>>> import numpy as np
>>> import numpy.linalg as la
>>> np.set_printoptions(suppress=True, linewidth=200)
>>> E = np.load("x.npy")
>>> print(E)
[[14 17  7 14 19 19 20 10 16 15]
 [17 28  8 21 30 28 32 17 26 21]
 [ 7  8  6  5  8  8 11  3  9  8]
 [14 21  5 41 36 39 36 24 36 30]
 [19 30  8 36 49 43 45 28 41 34]
 [19 28  8 39 43 43 43 27 39 34]
 [20 32 11 36 45 43 48 28 42 36]
 [10 17  3 24 28 27 28 25 24 24]
 [16 26  9 36 41 39 42 24 40 32]
 [15 21  8 30 34 34 36 24 32 30]]
>>> rng = np.random.default_rng(181)
>>> z = rng.permutation(10)
>>> print(z)
[2 4 7 0 6 5 1 9 3 8]
>>> A2 = E[z][:, z]
>>> print(np.allclose(A2, E))
False
>>> print(np.diag(A2))
[ 6 49 25 14 48 43 28 30 41 40]
>>> print(np.trace(A2))
324
>>> z = rng.integers(0, 3, 6)
>>> W0 = np.triu((z[:, None] == z) & (rng.random((6, 6)) < 0.8), 1).astype(int)
>>> W0 += W0.T
>>> print(W0)
[[0 0 0 0 0 0]
 [0 0 1 0 1 1]
 [0 1 0 0 1 1]
 [0 0 0 0 0 0]
 [0 1 1 0 0 1]
 [0 1 1 0 1 0]]
>>> print(la.matrix_power(W0, 3))
[[0 0 0 0 0 0]
 [0 6 7 0 7 7]
 [0 7 6 0 7 7]
 [0 0 0 0 0 0]
 [0 7 7 0 6 7]
 [0 7 7 0 7 6]]
>>> print(round(float(la.det(W0)), 2))
0.0
>>> print(np.round(np.sort(np.abs(la.eigvals(W0))), 2))
[0. 0. 1. 1. 1. 3.]
>>> print(round(np.abs(la.eigvals(W0)).max(), 2))
3.0
>>> print((W0 + W0.T) / 2)
[[0. 0. 0. 0. 0. 0.]
 [0. 0. 1. 0. 1. 1.]
 [0. 1. 0. 0. 1. 1.]
 [0. 0. 0. 0. 0. 0.]
 [0. 1. 1. 0. 0. 1.]
 [0. 1. 1. 0. 1. 0.]]
>>> print(np.allclose(W0 @ W0.T, W0.T @ W0))
True
>>> print(W0 @ W0)
[[0 0 0 0 0 0]
 [0 3 2 0 2 2]
 [0 2 3 0 2 2]
 [0 0 0 0 0 0]
 [0 2 2 0 3 2]
 [0 2 2 0 2 3]]
>>> print(np.trace(W0 @ W0 @ W0) // 6)
4
>>> print(W0.sum(axis=0))
[0 3 3 0 3 3]
>>> low = np.diag(W0.sum(axis=1)) - W0
>>> print((la.eigvalsh(low) < 1e-8).sum())
3
>>> print(la.matrix_rank(low))
3
>>> print(np.round(la.eigvalsh(low), 2) + 0)
[0. 0. 0. 4. 4. 4.]
>>> print(low @ np.ones(6))
[0. 0. 0. 0. 0. 0.]
>>> print(round(la.eigvalsh(W0).min(), 2))
-1.0
>>> evals, V = la.eigh(W0)
>>> print((evals > 1e-8).sum(), (evals < -1e-8).sum())
1 3
>>> print(np.abs(V[:, -1]).round(6).argmax())
1
>>> print(np.round(V.T @ V, 2) + 0)
[[1. 0. 0. 0. 0. 0.]
 [0. 1. 0. 0. 0. 0.]
 [0. 0. 1. 0. 0. 0.]
 [0. 0. 0. 1. 0. 0.]
 [0. 0. 0. 0. 1. 0.]
 [0. 0. 0. 0. 0. 1.]]
>>> print(evals.sum(), np.trace(W0))
0.0 0
>>> print(evals.round(2) + 0)
[-1. -1. -1.  0.  0.  3.]
>>> print(np.round(V @ np.diag(evals) @ V.T, 2) + 0)
[[0. 0. 0. 0. 0. 0.]
 [0. 0. 1. 0. 1. 1.]
 [0. 1. 0. 0. 1. 1.]
 [0. 0. 0. 0. 0. 0.]
 [0. 1. 1. 0. 0. 1.]
 [0. 1. 1. 0. 1. 0.]]
>>> print(np.round(V.T @ W0 @ V, 2) + 0)
[[-1.  0.  0.  0.  0.  0.]
 [ 0. -1.  0.  0.  0.  0.]
 [ 0.  0. -1.  0.  0.  0.]
 [ 0.  0.  0.  0.  0.  0.]
 [ 0.  0.  0.  0.  0.  0.]
 [ 0.  0.  0.  0.  0.  3.]]
>>> print(np.round(la.eigvalsh(W0 @ W0), 2) + 0)
[0. 0. 1. 1. 1. 9.]
>>> A = np.loadtxt("block4.csv", delimiter=",")
>>> print(A)
[[2. 2. 1. 1. 0. 1. 2. 0. 2. 1. 0.]
 [1. 2. 0. 0. 2. 0. 2. 0. 0. 0. 0.]
 [2. 1. 1. 0. 0. 0. 0. 0. 2. 2. 0.]
 [1. 2. 1. 1. 1. 0. 2. 1. 1. 1. 0.]
 [0. 0. 2. 2. 0. 0. 0. 2. 1. 1. 0.]
 [0. 1. 2. 0. 1. 2. 1. 2. 2. 2. 0.]
 [1. 2. 1. 0. 2. 2. 2. 1. 1. 2. 0.]
 [0. 2. 2. 0. 1. 0. 1. 0. 2. 1. 0.]
 [1. 2. 0. 1. 2. 2. 2. 1. 2. 0. 0.]
 [1. 0. 0. 2. 2. 0. 0. 1. 2. 1. 0.]
 [0. 0. 0. 0. 0. 0. 0. 0. 0. 0. 3.]]
>>> print(np.round(np.sort(la.eigvals(A).real), 2))
[-0.96 -0.96 -0.86 -0.42  1.02  1.02  1.16  1.16  1.49  3.   10.37]
>>> print((A != 0).astype(int))
[[1 1 1 1 0 1 1 0 1 1 0]
 [1 1 0 0 1 0 1 0 0 0 0]
 [1 1 1 0 0 0 0 0 1 1 0]
 [1 1 1 1 1 0 1 1 1 1 0]
 [0 0 1 1 0 0 0 1 1 1 0]
 [0 1 1 0 1 1 1 1 1 1 0]
 [1 1 1 0 1 1 1 1 1 1 0]
 [0 1 1 0 1 0 1 0 1 1 0]
 [1 1 0 1 1 1 1 1 1 0 0]
 [1 0 0 1 1 0 0 1 1 1 0]
 [0 0 0 0 0 0 0 0 0 0 1]]
>>> print(round(float(la.det(A)), 2))
1017.0
>>> feats = np.load("data.npy")
>>> print(feats)
[[-1.2  -0.9   0.5  -0.5  -0.3  -0.8   1.2   0.4  -0.5 ]
 [-0.3   0.1  -0.9  -1.2   0.5  -0.6   0.5   1.2   0.5 ]
 [ 0.7  -1.2   1.7   0.1  -0.1  -0.7   0.   -1.3   1.  ]
 [ 0.1  -0.8  -1.7  -0.5   0.6   0.5  -0.2  -1.3   1.5 ]
 [ 0.1   1.5  -0.4  -1.1   0.2   0.4   0.9   0.4  -0.6 ]
 [-0.13  1.    0.03 -1.   -0.35 -0.8   0.27 -1.78  1.3 ]
 [-1.3   1.4   1.2  -1.1   0.6   0.1   0.8   0.6   1.  ]
 [-0.1   1.    0.   -1.   -0.4  -0.8   0.3  -1.8   1.3 ]
 [-0.3   0.    0.9  -0.2  -0.5  -0.3   0.7   0.8   0.4 ]
 [ 1.   -0.9  -0.2   0.7  -0.2  -0.8   1.1   2.4  -0.4 ]
 [-2.2   0.4   1.3  -0.6   0.    0.8  -0.9  -0.9   0.8 ]
 [ 0.9   0.   -1.1   1.6   1.1  -1.1   0.2  -1.3   1.8 ]]
>>> U, s, VT = la.svd(feats, full_matrices=False)
>>> print(U.shape, s.shape, VT.shape)
(12, 9) (9,) (9, 9)
>>> print(np.round(U.T @ feats @ VT.T, 2) + 0)
[[5.52 0.   0.   0.   0.   0.   0.   0.   0.  ]
 [0.   4.73 0.   0.   0.   0.   0.   0.   0.  ]
 [0.   0.   3.58 0.   0.   0.   0.   0.   0.  ]
 [0.   0.   0.   3.31 0.   0.   0.   0.   0.  ]
 [0.   0.   0.   0.   2.4  0.   0.   0.   0.  ]
 [0.   0.   0.   0.   0.   2.12 0.   0.   0.  ]
 [0.   0.   0.   0.   0.   0.   1.45 0.   0.  ]
 [0.   0.   0.   0.   0.   0.   0.   1.05 0.  ]
 [0.   0.   0.   0.   0.   0.   0.   0.   0.77]]
>>> print(np.round(np.abs(VT[0]), 2))
[0.16 0.21 0.04 0.19 0.06 0.04 0.13 0.76 0.54]
>>> print((s > 1e-8).sum())
9
>>> print(np.allclose(U * s @ VT, feats))
True
>>> print(np.round(VT @ VT.T, 2) + 0)
[[1. 0. 0. 0. 0. 0. 0. 0. 0.]
 [0. 1. 0. 0. 0. 0. 0. 0. 0.]
 [0. 0. 1. 0. 0. 0. 0. 0. 0.]
 [0. 0. 0. 1. 0. 0. 0. 0. 0.]
 [0. 0. 0. 0. 1. 0. 0. 0. 0.]
 [0. 0. 0. 0. 0. 1. 0. 0. 0.]
 [0. 0. 0. 0. 0. 0. 1. 0. 0.]
 [0. 0. 0. 0. 0. 0. 0. 1. 0.]
 [0. 0. 0. 0. 0. 0. 0. 0. 1.]]
>>> print(np.round(np.cumsum(s ** 2) / np.sum(s ** 2), 2))
[0.34 0.58 0.72 0.84 0.91 0.96 0.98 0.99 1.  ]
>>> A2 = np.c_[feats[:, :4] @ np.array([[3, 2, 3, 3], [3, 2, 1, 2], [2, 0, 0, 3], [1, 1, 2, 1]]), np.array([2, 1, -3, -3, 0, -3, -2, 1, -2, 0, -3, 0])]
>>> print(A2.round(2))
[[-5.8  -4.7  -5.5  -4.4   2.  ]
 [-3.6  -1.6  -3.2  -4.6   1.  ]
 [ 2.   -0.9   1.1   4.9  -3.  ]
 [-6.   -1.9  -1.5  -6.9  -3.  ]
 [ 2.9   2.1  -0.4   1.    0.  ]
 [ 1.67  0.74 -1.39  0.7  -3.  ]
 [ 1.6  -0.9  -4.7   1.4  -2.  ]
 [ 1.7   0.8  -1.3   0.7   1.  ]
 [ 0.7  -0.8  -1.3   1.6  -2.  ]
 [ 0.6   0.9   3.5   1.3   0.  ]
 [-3.4  -4.2  -7.4  -2.5  -3.  ]
 [ 2.1   3.4   5.9   1.    0.  ]]
>>> print(la.matrix_rank(np.c_[feats, A2]))
10
>>> print(np.round(la.norm(A2 - feats @ la.lstsq(feats, A2)[0], axis=0), 2) + 0)
[0.   0.   0.   0.   3.07]
>>> print(la.matrix_rank(A2))
4
>>> D = la.norm(A2[:, None] - A2[None], axis=-1)
>>> print(np.round(la.norm(A2 - A2.mean(axis=0), axis=1), 2))
[9.33 5.94 6.72 8.81 4.76 3.42 4.49 3.46 2.6  5.57 8.15 8.84]
>>> print(D[:5, :5].round(2))
[[ 0.    4.56 15.18  7.42 13.46]
 [ 4.56  0.   12.51  5.48  9.81]
 [15.18 12.51  0.   14.53  6.02]
 [ 7.42  5.48 14.53  0.   12.95]
 [13.46  9.81  6.02 12.95  0.  ]]
>>> print(D[8].round(6).argsort(kind="stable")[:4])
[8 5 6 7]
>>> print(la.matrix_rank(D ** 2))
6
>>> print(D[8].round(2))
[11.27  8.38  4.4  10.93  4.29  2.27  3.52  3.66  0.    5.48  9.13  8.71]
>>> z = rng.permutation(9)
>>> A2 = feats[:, z] * rng.choice([-1, 1], 9)
>>> print(A2)
[[ 0.5   0.4   1.2   1.2   0.3  -0.9   0.5   0.5   0.8 ]
 [ 1.2   1.2   0.5   0.3  -0.5   0.1  -0.9  -0.5   0.6 ]
 [-0.1  -1.3   0.   -0.7   0.1  -1.2   1.7  -1.    0.7 ]
 [ 0.5  -1.3  -0.2  -0.1  -0.6  -0.8  -1.7  -1.5  -0.5 ]
 [ 1.1   0.4   0.9  -0.1  -0.2   1.5  -0.4   0.6  -0.4 ]
 [ 1.   -1.78  0.27  0.13  0.35  1.    0.03 -1.3   0.8 ]
 [ 1.1   0.6   0.8   1.3  -0.6   1.4   1.2  -1.   -0.1 ]
 [ 1.   -1.8   0.3   0.1   0.4   1.    0.   -1.3   0.8 ]
 [ 0.2   0.8   0.7   0.3   0.5   0.    0.9  -0.4   0.3 ]
 [-0.7   2.4   1.1  -1.    0.2  -0.9  -0.2   0.4   0.8 ]
 [ 0.6  -0.9  -0.9   2.2  -0.    0.4   1.3  -0.8  -0.8 ]
 [-1.6  -1.3   0.2  -0.9  -1.1   0.   -1.1  -1.8   1.1 ]]
>>> U, _, VT = la.svd(feats.T @ A2)
>>> print(z)
[3 7 6 0 4 1 2 8 5]
>>> print(np.round(la.lstsq(feats, A2)[0], 2) + 0)
[[ 0.  0.  0. -1.  0.  0.  0.  0.  0.]
 [ 0.  0.  0.  0.  0.  1.  0.  0.  0.]
 [ 0.  0.  0.  0.  0.  0.  1.  0.  0.]
 [-1.  0.  0.  0.  0.  0.  0.  0.  0.]
 [ 0.  0.  0.  0. -1.  0.  0.  0.  0.]
 [ 0.  0.  0.  0.  0.  0.  0.  0. -1.]
 [ 0.  0.  1.  0.  0.  0.  0.  0.  0.]
 [ 0.  1.  0.  0.  0.  0.  0.  0.  0.]
 [ 0.  0.  0.  0.  0.  0.  0. -1.  0.]]
>>> ang = np.radians(120)
>>> r_ = np.eye(9)
>>> r_[4, 4] = r_[3, 3] = np.cos(ang)
>>> r_[4, 3], r_[3, 4] = -np.sin(ang), np.sin(ang)
>>> print(r_.round(2))
[[ 1.    0.    0.    0.    0.    0.    0.    0.    0.  ]
 [ 0.    1.    0.    0.    0.    0.    0.    0.    0.  ]
 [ 0.    0.    1.    0.    0.    0.    0.    0.    0.  ]
 [ 0.    0.    0.   -0.5   0.87  0.    0.    0.    0.  ]
 [ 0.    0.    0.   -0.87 -0.5   0.    0.    0.    0.  ]
 [ 0.    0.    0.    0.    0.    1.    0.    0.    0.  ]
 [ 0.    0.    0.    0.    0.    0.    1.    0.    0.  ]
 [ 0.    0.    0.    0.    0.    0.    0.    1.    0.  ]
 [ 0.    0.    0.    0.    0.    0.    0.    0.    1.  ]]
>>> A2 = feats @ r_.T
>>> print(np.allclose(feats @ feats.T, A2 @ A2.T))
True
>>> print(np.round(la.svd(feats, compute_uv=False), 2), np.round(la.svd(A2, compute_uv=False), 2))
[5.52 4.73 3.58 3.31 2.4  2.12 1.45 1.05 0.77] [5.52 4.73 3.58 3.31 2.4  2.12 1.45 1.05 0.77]
>>> print(np.allclose(la.norm(feats, axis=1), la.norm(A2, axis=1)))
True
>>> mat = np.load("a.npy")
>>> print(mat)
[[ 7  4  1  8  3]
 [ 7  1  1  2  5]
 [ 1  1  9  5  7]
 [ 7  7  0  8  3]
 [35  8  5 16 23]]
>>> ang = np.radians(45)
>>> r_ = np.eye(5)
>>> r_[3, 3] = r_[2, 2] = np.cos(ang)
>>> r_[3, 2], r_[2, 3] = -np.sin(ang), np.sin(ang)
>>> print(r_.round(2))
[[ 1.    0.    0.    0.    0.  ]
 [ 0.    1.    0.    0.    0.  ]
 [ 0.    0.    0.71  0.71  0.  ]
 [ 0.    0.   -0.71  0.71  0.  ]
 [ 0.    0.    0.    0.    1.  ]]
>>> A2 = mat @ r_.T
>>> print(np.round(np.abs(A2 - mat).max(axis=0), 2))
[0.   0.   9.85 8.22 0.  ]
>>> print(la.lstsq(mat[:-1].T, mat[-1])[2])
4
>>> print(np.abs(np.diag(la.qr(mat)[1])) > 1e-9)
[ True  True  True  True False]
>>> U, s, VT = la.svd(mat)
>>> print(np.argmax(s[:-1] / (s[1:] + 1e-6)) + 1)
4
>>> A2 = U[:, :4] @ np.diag(s[:4]) @ VT[:4]
>>> print(A2.round(2) + 0)
[[ 7.  4.  1.  8.  3.]
 [ 7.  1.  1.  2.  5.]
 [ 1.  1.  9.  5.  7.]
 [ 7.  7.  0.  8.  3.]
 [35.  8.  5. 16. 23.]]
>>> vec = np.array([1, -2, 1, -3, 1])
>>> print(mat @ np.eye(5)[3])
[ 8.  2.  5.  8. 16.]
>>> print((mat @ vec).argmax())
1
>>> print(mat * vec)
[[  7  -8   1 -24   3]
 [  7  -2   1  -6   5]
 [  1  -2   9 -15   7]
 [  7 -14   0 -24   3]
 [ 35 -16   5 -48  23]]
>>> print(mat @ vec)
[-21   5   0 -28  -1]
>>> F = np.load("run2.npy")
>>> print(F)
[[0 1 2 0 1 0]
 [1 0 0 3 0 1]
 [0 0 0 0 0 2]
 [0 0 0 0 0 3]
 [0 0 0 0 0 3]
 [2 0 0 0 0 0]
 [0 0 0 0 1 1]
 [1 0 0 0 0 0]
 [0 3 0 0 0 2]
 [0 0 0 0 0 0]
 [0 0 0 1 2 0]
 [0 0 0 0 2 0]]
>>> q, r_ = la.qr(F)
>>> print(np.trace(q @ q.T))
6.0
>>> print(q.shape, r_.shape)
(12, 6) (6, 6)
>>> print(q.round(2) + 0)
[[ 0.    0.32 -0.95  0.    0.    0.  ]
 [-0.41  0.    0.   -0.86  0.2  -0.03]
 [ 0.    0.    0.    0.    0.   -0.42]
 [ 0.    0.    0.    0.    0.   -0.62]
 [ 0.    0.    0.    0.    0.   -0.62]
 [-0.82  0.    0.    0.34 -0.08  0.01]
 [ 0.    0.    0.    0.   -0.34 -0.2 ]
 [-0.41  0.    0.    0.17 -0.04  0.01]
 [ 0.    0.95  0.32  0.    0.    0.  ]
 [ 0.    0.    0.    0.    0.    0.  ]
 [ 0.    0.    0.   -0.34 -0.6   0.08]
 [ 0.    0.    0.    0.   -0.68  0.02]]
>>> print(np.round(np.abs(np.diag(r_)), 2))
[2.45 3.16 1.9  2.92 2.92 4.8 ]
>>> print(np.allclose(r_.T @ r_, F.T @ F))
True
>>> print(r_.round(2) + 0)
[[-2.45  0.    0.   -1.22  0.   -0.41]
 [ 0.    3.16  0.63  0.    0.32  1.9 ]
 [ 0.    0.   -1.9   0.   -0.95  0.63]
 [ 0.    0.    0.   -2.92 -0.69 -0.86]
 [ 0.    0.    0.    0.   -2.92 -0.14]
 [ 0.    0.    0.    0.    0.   -4.8 ]]
>>> print(round(float(abs(r_[0, 0])), 2), round(float(la.norm(F[:, 0])), 2))
2.45 2.45
>>> D = la.norm(F[:, None] - F[None], axis=-1)
>>> print(np.unravel_index(D.round(6).argmax(), D.shape))
(np.int64(1), np.int64(8))
>>> print(D[4].round(6).argsort(kind="stable")[:4])
[3 4 2 6]
>>> print(D[4].round(2))
[3.87 3.74 1.   0.   0.   3.61 2.24 3.16 3.16 3.   3.74 3.61]
>>> print(np.flatnonzero(D[4] < D.mean() / 2))
[2 3 4]
>>> hat = F @ la.solve(F.T @ F, F.T)
>>> print(la.matrix_rank(np.eye(12) - hat))
6
>>> print(hat.round(2) + 0)
[[ 1.    0.    0.    0.    0.    0.    0.    0.    0.    0.    0.    0.  ]
 [ 0.    0.94  0.01  0.02  0.02  0.02 -0.06  0.01  0.    0.    0.17 -0.14]
 [ 0.    0.01  0.17  0.26  0.26  0.    0.08  0.    0.    0.   -0.03 -0.01]
 [ 0.    0.02  0.26  0.39  0.39 -0.01  0.12  0.    0.    0.   -0.05 -0.01]
 [ 0.    0.02  0.26  0.39  0.39 -0.01  0.12  0.    0.    0.   -0.05 -0.01]
 [ 0.    0.02  0.   -0.01 -0.01  0.79  0.03  0.4   0.    0.   -0.07  0.06]
 [ 0.   -0.06  0.08  0.12  0.12  0.03  0.16  0.01  0.    0.    0.19  0.23]
 [ 0.    0.01  0.    0.    0.    0.4   0.01  0.2   0.    0.   -0.03  0.03]
 [ 0.    0.    0.    0.    0.    0.    0.    0.    1.    0.    0.    0.  ]
 [ 0.    0.    0.    0.    0.    0.    0.    0.    0.    0.    0.    0.  ]
 [ 0.    0.17 -0.03 -0.05 -0.05 -0.07  0.19 -0.03  0.    0.    0.49  0.42]
 [ 0.   -0.14 -0.01 -0.01 -0.01  0.06  0.23  0.03  0.    0.    0.42  0.47]]
>>> print(np.round(np.diag(hat), 2))
[1.   0.94 0.17 0.39 0.39 0.79 0.16 0.2  1.   0.   0.49 0.47]
